$ ipython --no-banner

In [1]: import numpy as np

In [2]: np.set_printoptions(suppress=True, linewidth=100)

In [3]: tidy = lambda a: np.round(a, 3) + 0

In [4]: E = np.loadtxt("dump.csv", delimiter=",")

In [5]: tidy(E)
Out[5]: 
array([[ 0.026, -0.155, -0.034],
       [-0.155,  0.928,  0.206],
       [-0.034,  0.206,  0.046]])

In [6]: tidy(np.linalg.det(2 * E)), tidy(np.linalg.det(E))
Out[6]: (np.float64(0.0), np.float64(0.0))

In [7]: tidy(np.linalg.eigvals(E))
Out[7]: array([0., 1., 0.])

In [8]: vals, V = np.linalg.eigh(E)

In [9]: tidy(vals.sum()), np.trace(E)
Out[9]: (np.float64(1.0), np.float64(1.0))

In [10]: tidy(V.T @ V)
Out[10]: 
array([[1., 0., 0.],
       [0., 1., 0.],
       [0., 0., 1.]])

In [11]: tidy(np.linalg.eigvalsh(E @ E))
Out[11]: array([0., 0., 1.])

In [12]: np.abs(V[:, -1]).round(6).argmax()
Out[12]: np.int64(1)

In [13]: (vals > 1e-8).sum(), (vals < -1e-8).sum()
Out[13]: (np.int64(1), np.int64(0))

In [14]: tidy(E @ np.linalg.pinv(E) @ E)
Out[14]: 
array([[ 0.026, -0.155, -0.034],
       [-0.155,  0.928,  0.206],
       [-0.034,  0.206,  0.046]])

In [15]: np.abs(np.diag(np.linalg.qr(E)[1])) > 1e-9
Out[15]: array([ True, False, False])

In [16]: np.unique(E.round(6), axis=0).shape
Out[16]: (3, 3)

In [17]: tidy(np.trace(np.linalg.pinv(E) @ E))
Out[17]: np.float64(1.0)

In [18]: np.linalg.lstsq(E[:-1].T, E[-1])[2]
Out[18]: np.int32(1)

In [19]: tidy(E.sum(axis=0))
Out[19]: array([-0.163,  0.98 ,  0.218])

In [20]: tidy(np.linalg.norm(E))
Out[20]: np.float64(1.0)

In [21]: tidy(E.mean(axis=0))
Out[21]: array([-0.054,  0.327,  0.073])

In [22]: r = np.linalg.matrix_rank(E)

In [23]: r
Out[23]: np.int64(1)

In [24]: null = np.linalg.svd(E)[2][r:].T

In [25]: [int(np.linalg.matrix_rank(np.delete(E, i, axis=0))) for i in range(3)]
Out[25]: [1, 1, 1]

In [26]: np.linalg.matrix_rank(E.T @ E), np.linalg.matrix_rank(E @ E.T)
Out[26]: (np.int64(1), np.int64(1))

In [27]: null.shape
Out[27]: (3, 2)

In [28]: arr = np.loadtxt("a.csv", delimiter=",")

In [29]: tidy(arr)
Out[29]: 
array([[ 17.65 ,   7.288,   5.948],
       [ 13.886,   5.452,  13.322],
       [-11.865,  -4.526, -15.451],
       [-16.052,  -6.478, -10.018],
       [ -3.943,  -1.033, -19.58 ],
       [  7.99 ,   2.796,  18.12 ],
       [  4.463,   2.522, -19.332],
       [ -9.123,  -4.43 ,  17.238],
       [ 18.26 ,   7.648,   2.846],
       [-16.371,  -6.634,  -9.38 ],
       [  1.813,   0.119,  19.917],
       [-15.514,  -6.921,  10.556],
       [  5.938,   3.131, -18.84 ],
       [ 12.774,   5.879, -14.221],
       [-15.774,  -6.343, -10.533],
       [-15.608,  -6.264, -10.824]])

In [30]: cent = arr[[3, 8]].astype(float)

In [31]: for _ in range(4):
    ...:     z = np.linalg.norm(arr[:, None] - cent, axis=-1).argmin(axis=1)
    ...:     cent = np.array([arr[z == j].mean(axis=0) for j in range(2)])
    ...: 

In [32]: z
Out[32]: array([1, 1, 0, 0, 0, 1, 0, 1, 1, 0, 1, 0, 0, 1, 0, 0])

In [33]: tidy(cent[1] - cent[0])
Out[33]: array([18.45 ,  7.152, 20.513])

In [34]: np.bincount(z)
Out[34]: array([9, 7])

In [35]: feats = np.array([[-0.57, -0.1, 0.53, -0.22],
    ...:     [0.83, 2.18, -0.53, 1.78],
    ...:     [0.48, 0.78, -0.16, 1.62],
    ...:     [-0.24, 0.71, 0.2, -0.07],
    ...:     [-3.26, -3.38, 3.78, 1.7]])

In [36]: W1 = np.array([[-1, 2, -2, -5], [4, 2, -5, 5], [1, -1, 5, 2], [5, 0, -2, 4]])

In [37]: beta = np.array([1, 1, 2, 0])

In [38]: H = np.maximum(feats @ W1 + beta, 0)

In [39]: (H > 0).astype(int)
Out[39]: 
array([[1, 0, 1, 1],
       [1, 1, 0, 1],
       [1, 1, 0, 1],
       [1, 1, 1, 1],
       [1, 0, 1, 1]])

In [40]: (H > 0).mean(axis=0)
Out[40]: array([1. , 0.6, 0.6, 1. ])

In [41]: cent = np.array([[-1, -5, 1], [5, -1, -4], [-1, -2, 5], [-1, 3, 4]])

In [42]: W1 @ cent
Out[42]: 
array([[ 18,  -8, -39],
       [  6,   3,  -9],
       [-13,  -8,  38],
       [ -7,  -9,  11]])

In [43]: tidy(np.trace(np.linalg.pinv(feats) @ feats))
Out[43]: np.float64(3.0)

In [44]: np.linalg.lstsq(feats[:-1].T, feats[-1])[2]
Out[44]: np.int32(3)

In [45]: tidy(feats @ np.linalg.pinv(feats) @ feats)
Out[45]: 
array([[-0.57, -0.1 ,  0.53, -0.22],
       [ 0.83,  2.18, -0.53,  1.78],
       [ 0.48,  0.78, -0.16,  1.62],
       [-0.24,  0.71,  0.2 , -0.07],
       [-3.26, -3.38,  3.78,  1.7 ]])

In [46]: tidy(np.linalg.norm(feats, 2) / np.linalg.norm(feats))
Out[46]: np.float64(0.896)

In [47]: np.linalg.matrix_rank(feats, rtol=0.1)
Out[47]: np.int64(3)

In [48]: [round(float(x), 3) for x in np.linalg.svd(feats, compute_uv=False)[:3]]
Out[48]: [6.516, 3.081, 0.966]

In [49]: np.linalg.cond(feats) > 100
Out[49]: np.True_

In [50]: U, sv, Vh = np.linalg.svd(feats)

In [51]: V = Vh[:(sv > 1e-8).sum()]

In [52]: rng = np.random.default_rng(86)

In [53]: x0 = feats[4] + 2 * feats[1] + rng.integers(2) * np.eye(4)[2]

In [54]: tidy(x0)
Out[54]: array([-1.6 ,  0.98,  3.72,  5.26])

In [55]: np.linalg.matrix_rank(np.vstack([feats, x0]))
Out[55]: np.int64(4)

In [56]: m1 = np.loadtxt("mat.csv", delimiter=",")

In [57]: m1
Out[57]: 
array([[ 0.3,  0. ,  0.2, -0.9],
       [-0.6,  0.3, -0.7,  0.5],
       [-1.2,  0.2,  0.4,  0.7],
       [-1.3,  1.2, -1.8,  0.8],
       [ 1. , -0.9, -1.1, -1. ],
       [ 0. , -0.5, -1.1, -1.2],
       [-0.4, -1.2, -1.6, -0.1],
       [ 0.2,  0.3,  1.6,  1.4],
       [31. ,  7. ,  0. , 10. ],
       [-0.1, -1.3, -1.2, -0.7],
       [-0.1, -1. ,  1.2,  0.6],
       [ 0.6, -0.9, -0.2, -1. ],
       [ 2.5, -1.3,  1.4, -0.4],
       [-0.4, -0.5, -1.2, -0.8],
       [ 1.7, -1.6,  0.1,  0.5],
       [-1. , -0.2,  0.6, -1.3],
       [ 0.7, -0.5,  0.4,  0.6],
       [ 1.1,  0.6,  1.7, -2.2],
       [-0.5, -0.5, -1. , -0.2]])

In [58]: tidy(np.linalg.norm(m1[9] - m1[12]))
Out[58]: np.float64(3.689)

In [59]: tidy(m1[9] @ m1[12])
Out[59]: np.float64(0.04)

In [60]: tidy(np.linalg.norm(m1, 2))
Out[60]: np.float64(33.501)

In [61]: tidy(np.linalg.norm(m1, 1)), tidy(np.linalg.norm(m1, np.inf))
Out[61]: (np.float64(44.7), np.float64(48.0))

In [62]: tidy(np.linalg.norm(m1[9], 1)), tidy(np.linalg.norm(m1[9], np.inf))
Out[62]: (np.float64(3.3), np.float64(1.3))

In [63]: D = np.linalg.norm(m1[:, None] - m1[None], axis=-1)

In [64]: D[5].round(6).argsort(kind="stable")[:4]
Out[64]: array([ 5, 13,  9,  4])

In [65]: np.unravel_index(D.round(6).argmax(), D.shape)
Out[65]: (np.int64(8), np.int64(15))

In [66]: t = np.sort(rng.uniform(-2, 2, 24))

In [67]: W0 = np.c_[t, t ** 2, t ** 3] @ np.array([[-5, 5, -2, 1], [2, -3, 3, -4], [5, 1, -2, 5]])

In [68]: tidy(W0)
Out[68]: 
array([[ -4.439, -17.223,  16.027, -26.473],
       [ -4.286, -17.08 ,  15.859, -26.155],
       [ -3.046, -15.874,  14.456, -23.501],
       [ -1.084, -13.742,  12.036, -18.993],
       [  0.567, -11.576,   9.669, -14.688],
       [  2.466,  -7.69 ,   5.717,  -7.834],
       [  2.757,  -6.02 ,   4.174,  -5.333],
       [  2.695,  -4.602,   2.96 ,  -3.481],
       [  2.694,  -4.593,   2.953,  -3.471],
       [  2.457,  -3.611,   2.177,  -2.366],
       [  2.406,  -3.461,   2.064,  -2.212],
       [  2.27 ,  -3.111,   1.806,  -1.867],
       [  1.931,  -2.417,   1.323,  -1.256],
       [ -1.39 ,   1.769,  -0.481,   0.101],
       [ -1.381,   1.851,  -0.496,   0.119],
       [  2.11 ,   3.016,  -1.016,   2.063],
       [  2.965,   3.128,  -1.14 ,   2.557],
       [  4.989,   3.354,  -1.451,   3.759],
       [  6.792,   3.53 ,  -1.744,   4.859],
       [ 12.171,   3.989,  -2.685,   8.265],
       [ 12.818,   4.041,  -2.804,   8.686],
       [ 18.795,   4.508,  -3.946,  12.641],
       [ 28.474,   5.254,  -5.93 ,  19.274],
       [ 28.606,   5.264,  -5.958,  19.367]])

In [69]: Xs = W0 - W0.mean(axis=0)

In [70]: V = np.linalg.svd(Xs)[2][:3]

In [71]: M2 = Xs - Xs @ V.T @ V

In [72]: tidy(M2.std(axis=0))
Out[72]: array([0., 0., 0., 0.])

In [73]: tidy(np.diag(V.T @ V))
Out[73]: array([0.97 , 0.996, 0.284, 0.751])

In [74]: tidy(np.linalg.norm(M2) / np.linalg.norm(Xs))
Out[74]: np.float64(0.0)
